$ python3 -q
>>> import numpy as np
>>> import numpy.linalg as la
>>> np.set_printoptions(precision=2, suppress=True, linewidth=160, sign=" ")
>>> F = np.array([[-2.0, 3.0, 0.0, 0.0, 0.0, 0.0, 0.0],
...     [3.0, 3.0, 0.0, 0.0, 0.0, 0.0, 0.0],
...     [0.0, 0.0, 3.0, 2.0, -3.0, -2.0, -3.0],
...     [0.0, 0.0, 3.0, -2.0, 0.0, 1.0, -1.0],
...     [0.0, 0.0, 3.0, 3.0, -2.0, -1.0, 2.0],
...     [0.0, 0.0, -1.0, 2.0, -1.0, -3.0, 0.0],
...     [0.0, 0.0, 2.0, 0.0, 1.0, -1.0, -2.0]])
>>> # 2 groups of indices that never mix
>>> O, vecs = la.qr(F[:, :2])[0], la.qr(F[:, 2:])[0]
>>> sigma = la.svd(O.T @ vecs, compute_uv=False)
>>> (sigma > 0.9).sum()
np.int64(0)
>>> print(np.degrees(np.arccos(sigma.clip(0, 1))))
[ 90.  90.]
>>> print(sigma.round(2) + 0)
[ 0.  0.]
>>> np.round(la.norm(O @ O.T - vecs @ vecs.T, 2), 2)
np.float64(1.0)
>>> print((la.matrix_power((F != 0) + (F.T != 0) + np.eye(7), 7) > 0).astype(int))
[[ 1  1  0  0  0  0  0]
 [ 1  1  0  0  0  0  0]
 [ 0  0  1  1  1  1  1]
 [ 0  0  1  1  1  1  1]
 [ 0  0  1  1  1  1  1]
 [ 0  0  1  1  1  1  1]
 [ 0  0  1  1  1  1  1]]
>>> print(F @ F)
[[ 13.   3.   0.   0.   0.   0.   0.]
 [  3.  18.   0.   0.   0.   0.   0.]
 [  0.   0.   2. -11.  -4.   8. -11.]
 [  0.   0.   0.  12. -11. -10.  -5.]
 [  0.   0.  17.  -8.  -2.   0. -20.]
 [  0.   0.   3. -15.   8.  14.  -1.]
 [  0.   0.   6.   5.  -9.   0.   0.]]
>>> np.sort(la.eigvals(F).real)
array([-5.64, -3.41, -3.04, -1.02,  1.85,  1.85,  4.41])
>>> G = F.T @ F
>>> la.svd(F, compute_uv=False) ** 2
array([ 54.79,  28.2 ,  19.41,  14.58,  11.59,   3.56,   0.85])
>>> la.eigvalsh(G)[::-1]
array([ 54.79,  28.2 ,  19.41,  14.58,  11.59,   3.56,   0.85])
>>> (F @ F.T).shape
(7, 7)
>>> x0 = np.array([2, 1, 7, 4, 6, 3, 8])
>>> rhs = F @ x0
>>> b, lr = np.zeros(7), 1 / la.norm(F, 2) ** 2
>>> for i in range(25):
...     b -= lr * F.T @ (F @ b - rhs)
...     if i % 5 == 0: print(i, round(la.norm(F @ b - rhs), 2))
... 
0 32.65
5 11.68
10 7.33
15 5.36
20 4.06
>>> b
array([ 2.  ,  1.  ,  6.71,  2.33,  4.22,  2.37,  8.48])
>>> rng = np.random.default_rng(407)
>>> B = F + rng.integers(-2, 3, (7, 6)) @ rng.integers(-2, 3, (6, 7))
>>> B
array([[-10.,   0.,  -3.,   1.,  -5.,   1.,  10.],
       [  4.,   9.,   6.,   2.,   1.,  -2., -10.],
       [  4.,  -5.,  -1.,  -1.,  -3.,   1.,  -4.],
       [  1.,   5.,   3.,   2.,   3.,  -4.,   3.],
       [  2.,   0.,   5.,   1.,   4.,   3.,  -4.],
       [ -5.,  -5.,  -4.,   1.,  -7.,   0.,   0.],
       [  7.,   5.,   7.,   0.,   4.,  -3., -10.]])
>>> la.matrix_rank(B - F, tol=1e-8)
np.int64(6)
>>> B - F
array([[ -8.,  -3.,  -3.,   1.,  -5.,   1.,  10.],
       [  1.,   6.,   6.,   2.,   1.,  -2., -10.],
       [  4.,  -5.,  -4.,  -3.,   0.,   3.,  -1.],
       [  1.,   5.,   0.,   4.,   3.,  -5.,   4.],
       [  2.,   0.,   2.,  -2.,   6.,   4.,  -6.],
       [ -5.,  -5.,  -3.,  -1.,  -6.,   3.,   0.],
       [  7.,   5.,   5.,   0.,   3.,  -2.,  -8.]])
>>> W0 = np.load("a.npy")
>>> W0
array([[ 0,  1,  0,  0,  0,  0],
       [ 1,  0,  0,  0,  1,  0],
       [ 0,  0,  0,  1,  0,  0],
       [ 0,  0,  1,  0,  0,  1],
       [ 0,  1,  0,  0,  0,  0],
       [ 0,  0,  0,  1,  0,  0]])
>>> ev, vecs = la.eigh(W0)
>>> (ev > 1e-8).sum(), (ev < -1e-8).sum()
(np.int64(2), np.int64(2))
>>> round(float(ev.sum()), 2), np.trace(W0)
(0.0, np.int64(0))
>>> ev.round(2) + 0
array([-1.41, -1.41,  0.  ,  0.  ,  1.41,  1.41])
>>> la.eigvalsh(W0 + 5 * np.eye(6))
array([ 3.59,  3.59,  5.  ,  5.  ,  6.41,  6.41])
>>> np.round(vecs @ np.diag(ev) @ vecs.T, 2) + 0
array([[ 0.,  1.,  0.,  0.,  0.,  0.],
       [ 1.,  0.,  0.,  0.,  1.,  0.],
       [ 0.,  0.,  0.,  1.,  0.,  0.],
       [ 0.,  0.,  1.,  0.,  0.,  1.],
       [ 0.,  1.,  0.,  0.,  0.,  0.],
       [ 0.,  0.,  0.,  1.,  0.,  0.]])
>>> np.round(la.svd(W0, compute_uv=False), 2) + 0
array([ 1.41,  1.41,  1.41,  1.41,  0.  ,  0.  ])
